% python3 -q
>>> import numpy as np
>>> np.set_printoptions(suppress=True, linewidth=140)
>>> def tidy(a):
...     return np.round(a, 3) + 0
... 
>>> F = np.loadtxt("a.csv", delimiter=",")
>>> print(F)
[[ 1. -1.  0. -1. -2.  0. -2. -1.  0.]
 [ 1. -2. -3.  0.  1.  1. -2. -1. -3.]
 [ 3. -1. -1.  1.  2. -2.  3. -2. -2.]
 [-1.  1. -2.  3. -3. -3.  2. -3.  0.]
 [ 0.  0.  0.  2.  3. -2. -1.  1. -3.]
 [-1. -1. -1. -3.  0.  3.  0.  0.  1.]
 [ 3. -3.  1. -2.  0. -3. -3. -1.  0.]
 [-1. -1.  2. -1.  1.  3.  1.  0. -2.]
 [-1. -3.  0. -1.  3. -2.  2.  1. -2.]]
>>> M2 = np.array([[-4, -1],
...     [3, 8],
...     [7, -3],
...     [4, -4],
...     [-1, -2],
...     [-7, -8],
...     [8, -4],
...     [6, 9],
...     [7, -5]])
>>> print(np.linalg.matrix_rank(np.vstack([F, M2.T])))
9
>>> print(np.linalg.matrix_rank(F @ M2))
2
>>> print(np.einsum("ik,kj->ij", F, M2))
[[-31.  -2.]
 [-82.  -4.]
 [ -8. -20.]
 [ 27.  -2.]
 [ -4.  30.]
 [-32. -21.]
 [-31.   5.]
 [-17. -29.]
 [ 10.   2.]]
>>> M2 = np.array([[-3, -3, -3], [3, 2, 3], [0, 3, 0]])
>>> M = M2 + M2.T
>>> print(M)
[[-6  0 -3]
 [ 0  4  6]
 [-3  6  0]]
>>> evals, vecs = np.linalg.eigh(M)
>>> print(tidy(evals))
[-7.864 -2.679  8.543]
>>> print((evals > 1e-8).sum(), (evals < -1e-8).sum())
1 2
>>> print(tidy(np.linalg.eigvalsh(M @ M)))
[ 7.179 61.837 72.984]
>>> print(tidy(vecs.T @ vecs))
[[1. 0. 0.]
 [0. 1. 0.]
 [0. 0. 1.]]
>>> M2 = M / np.sqrt((M ** 2).mean(axis=1, keepdims=True))
>>> print(np.linalg.matrix_rank(M2) == np.linalg.matrix_rank(M))
True
>>> gram = M.T @ M
>>> print(np.linalg.matrix_rank(gram))
3
>>> print(np.allclose(gram, gram.T))
True
>>> print(tidy(np.linalg.eigvalsh(gram)[::-1]))
[72.984 61.837  7.179]
>>> print(np.diag(gram))
[45 52 45]
>>> print(np.trace(gram), (M ** 2).sum())
142 142
>>> print(np.trace(M))
-2
>>> print(tidy(np.abs(np.linalg.eigvals(M)).max()))
8.543
>>> print(tidy(np.sort(np.abs(np.linalg.eigvals(M)))))
[2.679 7.864 8.543]
>>> print((M - M.T) / 2)
[[0. 0. 0.]
 [0. 0. 0.]
 [0. 0. 0.]]
>>> C = np.array([[-0.7, -0.3, -0.7, -1.7, 0.1, -0.5, 0.5, 1.1, -1.7, -0.9],
...     [-0.6, 0.8, 0.3, 0.0, 0.8, 0.1, 0.1, -1.2, 0.2, 1.9],
...     [-0.6, -1.5, 0.4, -2.1, -0.4, -1.4, -0.8, -0.7, -0.7, 0.3]])
>>> rng = np.random.default_rng(28)
>>> E = np.array([[-1, 1, -3],
...     [6, -2, 3],
...     [5, 1, 5],
...     [7, -1, -1],
...     [8, 9, 5],
...     [-9, 4, -4],
...     [-8, 7, -5],
...     [3, 9, 4],
...     [-9, 8, 0],
...     [-1, -9, -8],
...     [7, -4, -6],
...     [-2, -5, 3],
...     [5, 3, 9],
...     [-1, 1, -1],
...     [1, -9, 1],
...     [-6, 7, 1]]) @ C + 0.1 * rng.normal(size=(16, 10))
>>> print(tidy(E))
[[  1.779   5.613  -0.223   7.948   1.929   4.893   1.999  -0.318   4.041   1.854]
 [ -4.7    -7.934  -3.529 -16.616  -2.029  -7.48    0.343   6.935 -12.466  -8.307]
 [ -7.078  -8.424  -1.108 -19.031  -0.631  -9.226  -1.566   0.766 -11.678  -0.96 ]
 [ -3.663  -1.499  -5.681  -9.875   0.322  -2.151   4.218   9.615 -11.364  -8.579]
 [-13.997  -2.901  -0.984 -24.024   6.049  -9.972   0.74   -5.423 -15.405  11.468]
 [  6.097  11.824   5.863  23.532   3.795  10.694  -0.798 -11.864  18.858  14.451]
 [  4.351  15.752   5.748  24.175   6.759  11.71    0.758 -13.731  18.519  18.993]
 [ -9.912   0.242   2.262 -13.495   5.998  -6.162  -0.886 -10.259  -6.062  15.716]
 [  1.528   9.15    8.84   15.409   5.487   5.465  -3.721 -19.509  17.005  23.304]
 [ 10.743   5.102  -5.18   18.656  -4.143  10.689   5.129  15.334   5.607 -18.593]
 [  1.114   3.716  -8.496   0.641  -0.033   4.418   7.792  16.685  -8.299 -15.969]
 [  2.489  -8.12    1.123  -2.96   -5.577  -3.624  -4.024   1.921   0.351  -6.737]
 [-10.73  -12.516   1.027 -27.537  -0.743 -14.895  -4.435  -4.458 -14.239   3.888]
 [  0.599   2.686   0.397   3.702   0.921   2.053   0.342  -1.588   2.505   2.531]
 [  4.129  -8.978  -2.89   -3.702  -7.559  -2.988  -1.339  11.268  -4.254 -17.649]
 [ -0.77    5.926   6.654   8.059   4.533   2.244  -3.047 -15.577  10.938  19.099]]
>>> print(tidy(np.linalg.svd(E, compute_uv=False)))
[96.353 69.496 24.115  0.564  0.433  0.372  0.352  0.24   0.188  0.094]
>>> print(tidy(np.linalg.norm(E)))
121.227
>>> print(tidy(np.abs(E).max()))
27.537
>>> print(np.unravel_index(np.abs(E).argmax(), E.shape))
(np.int64(12), np.int64(3))
>>> print(E.shape)
(16, 10)
>>> print(tidy(np.linalg.norm(E[0] - E[5])))
29.893
>>> print(tidy(np.linalg.norm(E, 2)))
96.353
>>> print(tidy(np.linalg.norm(E, "nuc")))
192.206
>>> print(tidy(np.linalg.norm(E) ** 2 / np.linalg.norm(E, 2) ** 2))
1.583
>>> print(tidy(np.linalg.norm(E, 1)), tidy(np.linalg.norm(E, np.inf)))
219.361 120.497
>>> X = np.tril(np.array([[3, 3, 3, 2], [2, 0, 0, 1], [1, 0, 3, 1], [1, 1, 2, 0]]), -1) + np.eye(4, dtype=int)
>>> print(X)
[[1 0 0 0]
 [2 1 0 0]
 [1 0 1 0]
 [1 1 2 1]]
>>> print(np.linalg.matrix_power(X - np.diag(np.diag(X)), 4))
[[0 0 0 0]
 [0 0 0 0]
 [0 0 0 0]
 [0 0 0 0]]
>>> M2 = np.linalg.inv(X)
>>> print(X @ M2)
[[1. 0. 0. 0.]
 [0. 1. 0. 0.]
 [0. 0. 1. 0.]
 [0. 0. 0. 1.]]
>>> print(tidy(np.linalg.det(X) * M2))
[[ 1.  0.  0.  0.]
 [-2.  1.  0.  0.]
 [-1.  0.  1.  0.]
 [ 3. -1. -2.  1.]]
>>> print(tidy(np.linalg.slogdet(X)[0]))
1.0
>>> print(tidy(np.linalg.cond(X)))
15.256
>>> print((np.abs(M2) > 1e-9).astype(int))
[[1 0 0 0]
 [1 1 0 0]
 [1 0 1 0]
 [1 1 1 1]]
>>> print(tidy(np.linalg.det(X) * np.linalg.det(M2)))
1.0
>>> print(np.allclose(M2, X.T))
False
>>> M2 = np.array([[-1, -1], [-2, 0]])
>>> C = np.array([[1, 1, -3], [-3, -1, -2], [3, 3, 2]])
>>> feats = np.kron(M2, C)
>>> print(feats)
[[-1 -1  3 -1 -1  3]
 [ 3  1  2  3  1  2]
 [-3 -3 -2 -3 -3 -2]
 [-2 -2  6  0  0  0]
 [ 6  2  4  0  0  0]
 [-6 -6 -4  0  0  0]]
>>> O, vecs = np.linalg.qr(feats[:, :1])[0], np.linalg.qr(feats[:, 1:])[0]
>>> sv = np.linalg.svd(O.T @ vecs, compute_uv=False)
>>> print(tidy(sv))
[0.935]
>>> print(tidy(np.degrees(np.arccos(sv.clip(0, 1)))))
[20.774]
>>> U, sv, VT = np.linalg.svd(E)
>>> print(np.argmax(sv[:-1] / (sv[1:] + 1e-6)) + 1)
3
>>> print(tidy(sv))
[96.353 69.496 24.115  0.564  0.433  0.372  0.352  0.24   0.188  0.094]
>>> M2 = U[:, :3] @ np.diag(sv[:3]) @ VT[:3]
>>> print(np.linalg.matrix_rank(E, rtol=0.05))
3
>>> print(tidy(np.linalg.norm(E - M2, 2)), tidy(sv[3]))
0.564 0.564
>>> print(tidy(np.abs(E - M2).max()))
0.197
>>> arr = np.load("w.npy")
>>> print(arr)
[[0 0 1]
 [0 1 0]
 [1 0 0]]
>>> print(arr @ np.ones(3))
[1. 1. 1.]
>>> print(arr.sum(axis=1))
[1 1 1]
>>> p = np.eye(3)[2]
>>> for _ in range(5):
...     p = p @ arr
...     print(p.round(3))
... 
[1. 0. 0.]
[0. 0. 1.]
[1. 0. 0.]
[0. 0. 1.]
[1. 0. 0.]
>>> print(tidy(np.linalg.svd(arr, compute_uv=False)))
[1. 1. 1.]
>>> print(tidy(np.linalg.pinv(arr)))
[[0. 0. 1.]
 [0. 1. 0.]
 [1. 0. 0.]]
>>> evals, vecs = np.linalg.eigh(arr)
>>> x0 = np.array([1, -1, 1])
>>> print(np.abs(arr).sum(axis=1).max(), np.abs(evals).max())
1 1.0
>>> print(tidy(vecs * np.maximum(evals, 0) @ vecs.T))
[[0.5 0.  0.5]
 [0.  1.  0. ]
 [0.5 0.  0.5]]
>>> data = np.load("layer2.npy")
>>> print(data)
[[-5 -5 -5 -5 -5 -5]
 [ 1 -5  1 -5  1 -5]
 [-5 -2 -5 -2 -5 -2]
 [-5 -5 -5 -5 -5 -5]
 [ 1 -5  1 -5  1 -5]
 [-5 -2 -5 -2 -5 -2]]
>>> U, sv, VT = np.linalg.svd(data)
>>> vecs = VT[:(sv > 1e-8).sum()]
>>> x0 = data[1] + 4 * data[4] + rng.integers(2) * np.eye(6)[3]
>>> print(x0)
[  5. -25.   5. -24.   5. -25.]
>>> print(tidy(vecs.T @ vecs))
[[0.333 0.    0.333 0.    0.333 0.   ]
 [0.    0.333 0.    0.333 0.    0.333]
 [0.333 0.    0.333 0.    0.333 0.   ]
 [0.    0.333 0.    0.333 0.    0.333]
 [0.333 0.    0.333 0.    0.333 0.   ]
 [0.    0.333 0.    0.333 0.    0.333]]
>>> print(tidy(np.diag(vecs.T @ vecs)))
[0.333 0.333 0.333 0.333 0.333 0.333]
>>> theta = np.radians(120)
>>> Rm = np.eye(6)
>>> Rm[5, 5] = Rm[3, 3] = np.cos(theta)
>>> Rm[5, 3], Rm[3, 5] = -np.sin(theta), np.sin(theta)
>>> print(tidy(Rm))
[[ 1.     0.     0.     0.     0.     0.   ]
 [ 0.     1.     0.     0.     0.     0.   ]
 [ 0.     0.     1.     0.     0.     0.   ]
 [ 0.     0.     0.    -0.5    0.     0.866]
 [ 0.     0.     0.     0.     1.     0.   ]
 [ 0.     0.     0.    -0.866  0.    -0.5  ]]
>>> M2 = data @ Rm.T
>>> print(np.allclose(np.linalg.norm(data, axis=1), np.linalg.norm(M2, axis=1)))
True
>>> print(tidy(np.linalg.det(Rm)), np.trace(Rm))
1.0 3.0
>>> print(tidy(M2))
[[-5.    -5.    -5.    -1.83  -5.     6.83 ]
 [ 1.    -5.     1.    -1.83   1.     6.83 ]
 [-5.    -2.    -5.    -0.732 -5.     2.732]
 [-5.    -5.    -5.    -1.83  -5.     6.83 ]
 [ 1.    -5.     1.    -1.83   1.     6.83 ]
 [-5.    -2.    -5.    -0.732 -5.     2.732]]
>>> print(np.allclose(data @ data.T, M2 @ M2.T))
True
>>> J = np.load("m.npy")
>>> print(J)
[[10  3 -6  0  0 -9]
 [ 3  1 -2  1  1 -3]
 [-6 -2  4 -2 -2  6]
 [ 0  1 -2 10 10 -3]
 [ 0  1 -2 10 10 -3]
 [-9 -3  6 -3 -3  9]]
>>> U, sv, VT = np.linalg.svd(J)
>>> print(tidy(sv))
[26.243 17.757  0.     0.     0.     0.   ]
>>> print(np.argmax(sv[:-1] / (sv[1:] + 1e-6)) + 1)
2
>>> M2 = U[:, :2] @ np.diag(sv[:2]) @ VT[:2]
>>> print(tidy(np.linalg.norm(J - M2, 2)), tidy(sv[2]))
0.0 0.0
>>> print(np.linalg.matrix_rank(J, rtol=0.05))
2
>>> print(tidy(np.abs(J - M2).max()))
0.0
>>> print(tidy(M2))
[[10.  3. -6.  0.  0. -9.]
 [ 3.  1. -2.  1.  1. -3.]
 [-6. -2.  4. -2. -2.  6.]
 [ 0.  1. -2. 10. 10. -3.]
 [ 0.  1. -2. 10. 10. -3.]
 [-9. -3.  6. -3. -3.  9.]]
>>> print(np.linalg.matrix_rank(M2))
2
>>> U, sv, VT = np.linalg.svd(J)
>>> vecs = VT[:(sv > 1e-8).sum()]
>>> x0 = J[3] + -2 * J[1] + rng.integers(2) * np.eye(6)[0]
>>> print(x0)
[-5. -1.  2.  8.  8.  3.]
>>> print(np.linalg.matrix_rank(np.vstack([J, x0])))
3
>>> evals, vecs = np.linalg.eigh(J)
>>> print(tidy(np.abs(vecs[:, -1])))
[0.466 0.18  0.361 0.404 0.404 0.541]
>>> print(tidy(vecs.T @ vecs))
[[1. 0. 0. 0. 0. 0.]
 [0. 1. 0. 0. 0. 0.]
 [0. 0. 1. 0. 0. 0.]
 [0. 0. 0. 1. 0. 0.]
 [0. 0. 0. 0. 1. 0.]
 [0. 0. 0. 0. 0. 1.]]
>>> print(tidy(vecs @ np.diag(evals) @ vecs.T))
[[10.  3. -6.  0.  0. -9.]
 [ 3.  1. -2.  1.  1. -3.]
 [-6. -2.  4. -2. -2.  6.]
 [ 0.  1. -2. 10. 10. -3.]
 [ 0.  1. -2. 10. 10. -3.]
 [-9. -3.  6. -3. -3.  9.]]
>>> print((evals > 1e-8).sum(), (evals < -1e-8).sum())
2 0
>>> print(tidy(evals.sum()), np.trace(J))
44.0 44
>>> print(tidy(evals))
[ 0.     0.     0.     0.    17.757 26.243]
>>> print(tidy(np.linalg.norm(J, 2) / np.linalg.norm(J)))
0.828
>>> print(tidy(J.mean(axis=0)))
[-0.333  0.167 -0.333  2.667  2.667 -0.5  ]
>>> print(J.sum(axis=0))
[-2  1 -2 16 16 -3]
>>> print(np.count_nonzero(J))
32
>>> print(J.sum(axis=1))
[-2  1 -2 16 16 -3]
>>> print(np.abs(J).max())
10
>>> print(np.linalg.matrix_rank(J))
2
>>> print(tidy(np.linalg.svd(J, compute_uv=False)))
[26.243 17.757  0.     0.     0.     0.   ]
>>> print(np.diff(J, axis=0))
[[ -7  -2   4   1   1   6]
 [ -9  -3   6  -3  -3   9]
 [  6   3  -6  12  12  -9]
 [  0   0   0   0   0   0]
 [ -9  -4   8 -13 -13  12]]
